$ python3 -q
>>> import numpy as np
>>> from numpy import linalg as LA
>>> np.set_printoptions(suppress=True, linewidth=160)
>>> feats = np.loadtxt("run1.csv", delimiter=",")
>>> feats
array([[  1.5,  -0.4,   0.8,  -0.7,  -1.4,   1. ,   0. ,   0.7,   0.7,  -1.7,  -1.9],
       [  2. ,  -0.2,  -0.6,  -1.1,   0.2,  -1.8,  -0.4,  -2.2,   0. ,  -0.9,   1.5],
       [  1.3,  -0.2,  -1.4,   2.2,   0. ,   0.7,   1.7,   0.1,  -0.6,  -0.6,   0.4],
       [ -0.7,   0.2,   2.7,  -0.3,  -1.2,  -0.4,   1.3,   0.3,   0.5,   1.1,  -2.2],
       [ -0.5,  -0.2,   1. ,  -1.8,  -1.3,  -1.7,  -1.4,  -1.1,  -1. ,  -0.1,  -1. ],
       [ -0.1,   0.6,   0.3,  -0.6,   1. ,   1.3,  -1. ,   0. ,   2.2,   0.2,   1.7],
       [ -0.4,   1.2,   0.6,   1.5,  -0.5,   1.1,  -0.2,   2.2,   0.4,   0. ,   0. ],
       [ -0.1,   1.2,  -0.3,  -1.3,   1.4,  -1.1,   0.3,  -0.4,  -0.2,  -0.7,   0.7],
       [ -0.9,  -0.1,   0.7,   0.8,   0.3,  -2.2,   0.2,   0.2,   0. ,   2.7,   0.7],
       [  0.4,   0.1,  -1.2,   0. ,   2.6,   1. ,   0.2,  -1.1,  -0.4,  -0.5,   0.1],
       [ -0.4,   0. ,   0.3,   0.3,   0. ,  -0.2,   0.2,   0.8,  -0.2,   0.1,   1.4],
       [ -0.7,   0.4,   1. ,   0.3,  -0.4,   0.2,   0.8,  -1.1,  -0.3,   2.3,   0.4],
       [  2.3,   0.1,   0. ,   1.5,  -1.5,   0. ,   1.8,   0.9,   2.1,   1.6,  -0.4],
       [ -0.1,   0.8,   0.1,   0.7,  -0.6,   0.3,   0.1,   1.2,   0.6,  -0.2,  -1.4],
       [  0.9,   1. ,   0.1,  -0.5,  -1.2,   0.5,  -1.4,   0.2,   0.1,  -0.2,  -1.2],
       [ -1. ,  -0.9,  -0.1,  -0.9,   0.4,  -0.3,  -0.9,   1. ,  -1.8,   0.6,  -1.6],
       [  0.9,   0. ,  -1.3,   1.2,   0.6,  -1.9,   0.5,   0.1,  -0.8,  -1.1,  -1.2],
       [ -0.6,  -0.1,  -1.4,  -0.4,   0.6,   0.5,   0.2,   1.3,   0.3,   0. ,  -1.5],
       [ -0.3,   1.7,  -0.5,  -0.5,   0.5,  -0.1,   0.5,   0.7,  -0.2,   0.4,   0. ],
       [  0. ,  -0.5,   1. ,   1.5,  -0.2,   0.9,  -1.3,  -1.2,  -1.7,   0.8,  -3.1],
       [ -0.4,  -0.9,  -1. ,   0.7,  -0.4,   0.7,  -0.7,   0.3,  -0.3,  -0.6,  -1.7],
       [ -2.1,   0.2,  -1.3,   1.2,   1. ,   0. ,  -0.1,   0.7,  -1.7,  -0.4,   0.3],
       [ -0.2,  -0.5,  -0.7,   2. ,   0.8,   1.6,  -0.5,   0.9,  -1.2,   0.8,  -0.2],
       [ -0.1,  -0.1,  -2.8,  -1.4,   1.2,   1.4,  -0.1,  -0.6,  -1.4,  -0.1,  -1.2],
       [ -0.6,  -0.5,   1.3,   1.7,   0.4,  -2.1,  -0.2,  -0.3,  -0.5,  -1.2,   0.4],
       [  0.2,   1. ,  -1.5,  -0.2,  -0.4,  -0.1,  -0.3,  -0.2,   3.7,  -1.6,   1. ],
       [  0.3,   0.8,  -1.4,   0.3,   0.3,  -1.6,  -0.3,   0.9,   0.3,  -0.2,   0.5],
       [ -0.1,   1.3,   0.5,   0.2,  -0.1,  -1.2,   0.8,   0.8,   0.6,  -0.4,   1.1],
       [ -1.3,   0.9,   0. ,   0.9,  -0.5,   1.8,   1.7,   2.1,   0.2,  -0.4,  -1.1],
       [  0.3,   0.8,  -1.2,   0.3,  -1.8,   0.6,  -0.9,  -0.4,  -0.1,   2.4,   0.4],
       [ -1.6,   0.6,  -0.3,  -0.2,   0.5,   0.5,  -0.8,   1.3,   0.3,  -0.5,   0.7],
       [  0.3,  -0.4,  -1.3,  -0.8,   2.2,  -1.7,   0.4,   0. ,   0.6,  -0.1,  -0.6],
       [ -0.1,  -2.8,   0.2,   0.3,   0.7,  -0.8,  -0.1,  -0.5,  -0.7,  -0.4,  -1.5],
       [ -1.3,  -0.1,  -0.4,  -1.8,   0.2,   1.2,   0.6,   0.8,   1.1,   1.4,  -1. ],
       [  1.4,   2. ,  -1. ,  -1.9,   0.9,   0.8,   0.4,   0. ,   0.1,   1.3,  -0.2],
       [ -2.3,   0.5,   1.3,   0.5,   1.5,   0.1,   0.6,   0.4,  -1.4,   1.5,   1.5],
       [ -0.9,   0.5,   0.1,  -0.2,   1.1,  -0.6,   0.2,   0.9,  -0.2,  -0.5,   0.6],
       [  0.1,   1. ,  -0.2,  -2.2,  -0.1,  -1.5,   1.2,   1. ,   1. ,  -0.1,  -1. ],
       [  6. , -18. ,  11. ,  -5. , -11. ,   6. ,   6. , -12. ,   9. ,  10. ,  -2. ],
       [  2. ,  -1.6,  -2.4,  -0.1,   0. ,  -0.6,   0.7,  -0.8,   0. ,  -2.1,  -0.1],
       [  0.6,   0.1,   0.1,  -0.5,   0.8,   1.5,  -0.3,  -0.2,  -1.3,   1.5,  -0.6],
       [  0.8,  -0.9,  -0.6,  -1.4,   0. ,  -0.8,   1.4,   0. ,   1.4,   0.1,  -0.5],
       [  1. ,  -0.7,   1.3,   0.9,   0.6,  -0.7,   0.7,  -0.6,   1.5,  -0.3,   0.3],
       [  0.3,   0.7,   1. ,   0. ,  -1. ,   1.6,  -2.7,  -1. ,  -0.7,  -0.4,   2. ],
       [ -0.4,   1.3,  -1.4,  -1.1,  -1.2,   0.3,   0.3,  -0.3,  -0.4,  -1.6,  -0.5]])
>>> Ac = feats - feats.mean(axis=0)
>>> vecs = LA.svd(Ac)[2][:1]
>>> Y = Ac - Ac @ vecs.T @ vecs
>>> np.round(np.diag(vecs.T @ vecs), 2) + 0
array([0.04, 0.31, 0.13, 0.02, 0.12, 0.03, 0.03, 0.14, 0.08, 0.1 , 0.  ])
>>> np.round(np.cov(Ac @ vecs.T, rowvar=False), 2)
np.float64(24.19)
>>> np.round(Y.std(axis=0), 2)
array([0.94, 0.81, 0.96, 1.07, 0.83, 1.11, 0.89, 0.82, 1.03, 1.  , 1.1 ])
>>> LA.norm(Y, axis=1).round(6).argmax()
np.int64(25)
